>>> import numpy as np
>>> import numpy.linalg as la
>>> np.set_printoptions(precision=3, suppress=True, linewidth=200, sign=" ")
>>> def rd(a):
...     return np.round(a, 3) + 0
... 
>>> feats = np.load("sample10.npy")
>>> feats
array([[ 0,  0,  0],
       [ 0, -3,  1],
       [ 0, -1,  0],
       [ 0,  2,  0],
       [ 0,  0,  0]])
>>> t = np.radians(60)
>>> r_ = np.eye(3)
>>> r_[1, 1] = r_[2, 2] = np.cos(t)
>>> r_[1, 2], r_[2, 1] = -np.sin(t), np.sin(t)
>>> rd(r_)
array([[ 1.   ,  0.   ,  0.   ],
       [ 0.   ,  0.5  , -0.866],
       [ 0.   ,  0.866,  0.5  ]])
>>> B = feats @ r_.T
>>> np.allclose(feats @ feats.T, B @ B.T)
True
>>> np.allclose(la.norm(feats, axis=1), la.norm(B, axis=1))
True
>>> rd(np.abs(B - feats).max(axis=0))
array([ 0.   ,  1.   ,  3.098])
>>> rd(B)
array([[ 0.   ,  0.   ,  0.   ],
       [ 0.   , -2.366, -2.098],
       [ 0.   , -0.5  , -0.866],
       [ 0.   ,  1.   ,  1.732],
       [ 0.   ,  0.   ,  0.   ]])
>>> K = np.array([[42, 1, 4, 7, 2],
...     [-5, 28, 2, -4, 7],
...     [-8, -9, 23, -5, 1],
...     [-3, 2, -7, -25, -7],
...     [-9, 2, 0, -4, -28]])
>>> K
array([[ 42,   1,   4,   7,   2],
       [ -5,  28,   2,  -4,   7],
       [ -8,  -9,  23,  -5,   1],
       [ -3,   2,  -7, -25,  -7],
       [ -9,   2,   0,  -4, -28]])
>>> vec = np.array([2, 0, 1, 3, 2])
>>> rhs = K @ vec
>>> rhs
array([ 113,   -6,   -6, -102,  -86])
>>> rd(la.solve(K, rhs + K[:, 3]))
array([ 2.,  0.,  1.,  4.,  2.])
>>> rd(la.solve(K, rhs))
array([ 2.,  0.,  1.,  3.,  2.])
>>> Q = K.astype(float).copy()
>>> for j in range(5):
...     Q[:, j] -= Q[:, :j] @ (Q[:, :j].T @ Q[:, j])
...     Q[:, j] /= la.norm(Q[:, j])
... 
>>> rd(Q.T @ Q)
array([[ 1.,  0.,  0.,  0.,  0.],
       [ 0.,  1.,  0.,  0.,  0.],
       [ 0.,  0.,  1.,  0.,  0.],
       [ 0.,  0.,  0.,  1.,  0.],
       [ 0.,  0.,  0.,  0.,  1.]])
>>> m1 = np.load("run10.npy")
>>> m1
array([[ 5,  4,  0,  6],
       [ 4,  6,  0,  7],
       [ 0,  0,  0,  0],
       [ 6,  7,  0,  9]])
>>> # symmetric, so the eigenvalues are real
>>> (la.matrix_power((m1 != 0) + (m1.T != 0) + np.eye(4), 4) > 0).astype(int)
array([[ 1,  1,  0,  1],
       [ 1,  1,  0,  1],
       [ 0,  0,  1,  0],
       [ 1,  1,  0,  1]])
>>> np.flatnonzero(la.matrix_power((m1 != 0) + (m1.T != 0) + np.eye(4), 4)[2])
array([ 2])
>>> B = np.array([[-1], [2], [2], [-4]])
>>> mat = np.block([[np.zeros((4, 4)), B], [B.T, np.zeros((1, 1))]])
>>> mat
array([[ 0.,  0.,  0.,  0., -1.],
       [ 0.,  0.,  0.,  0.,  2.],
       [ 0.,  0.,  0.,  0.,  2.],
       [ 0.,  0.,  0.,  0., -4.],
       [-1.,  2.,  2., -4.,  0.]])
>>> # symmetric, so the eigenvalues are real
>>> rd(la.norm(mat, 2) / la.norm(mat))
np.float64(0.707)
>>> la.cond(mat) > 100
np.True_
>>> la.matrix_rank(mat, rtol=0.1)
np.int64(2)
>>> [round(float(x), 3) for x in la.svd(mat, compute_uv=False)[:3]]
[5.0, 5.0, 0.0]
>>> arr = np.load("layer0.npy")
>>> arr
array([[-20.608, -19.937,  -7.943,  10.318],
       [-20.368, -18.857,  -9.134,   8.992],
       [-20.516, -19.856, -11.582,   8.488],
       [-20.728, -19.784, -11.471,   9.902],
       [-19.853, -21.706,  -9.375,   9.87 ],
       [-19.954, -19.021,  -9.216,   8.536],
       [-21.253, -21.319, -10.007,  10.185],
       [-18.935, -19.627,  -8.698,   9.442],
       [-18.582, -20.112, -10.136,   8.51 ],
       [-22.493, -20.181,  -9.761,   9.766],
       [-19.95 , -19.611,  -7.602,   9.216],
       [-19.669, -21.237, -10.112,  11.717],
       [-18.178, -19.466,  -9.574,  10.582],
       [-18.659, -21.553, -11.041,  10.381],
       [-20.466, -19.731,  -9.067,   9.051],
       [-18.815, -20.935,  -9.031,  10.022],
       [-19.74 , -21.124,  -8.128,   8.255],
       [-19.642, -18.737, -11.319,  10.722]])
>>> dist = la.norm(arr[:, None] - arr[None], axis=-1)
>>> np.flatnonzero(dist[2] < dist.mean() / 2)
array([ 2])
>>> la.matrix_rank(dist ** 2)
np.int64(6)
>>> rd(dist[:5, :5])
array([[ 0.   ,  2.098,  4.075,  3.558,  2.439],
       [ 2.098,  0.   ,  2.696,  2.698,  3.035],
       [ 4.075,  2.696,  0.   ,  1.436,  3.262],
       [ 3.558,  2.698,  1.436,  0.   ,  2.976],
       [ 2.439,  3.035,  3.262,  2.976,  0.   ]])
>>> dist.mean(axis=1).argmax()
np.int64(9)
>>> np.unravel_index(dist.round(6).argmax(), dist.shape)
(np.int64(16), np.int64(17))
>>> (dist + 1e9 * np.eye(18)).round(6).argmin(axis=1)
array([ 10,   5,   3,   2,  15,   1,   4,  15,   7,   6,   0,  13,   7,  11,   1,   4,  10,   3])
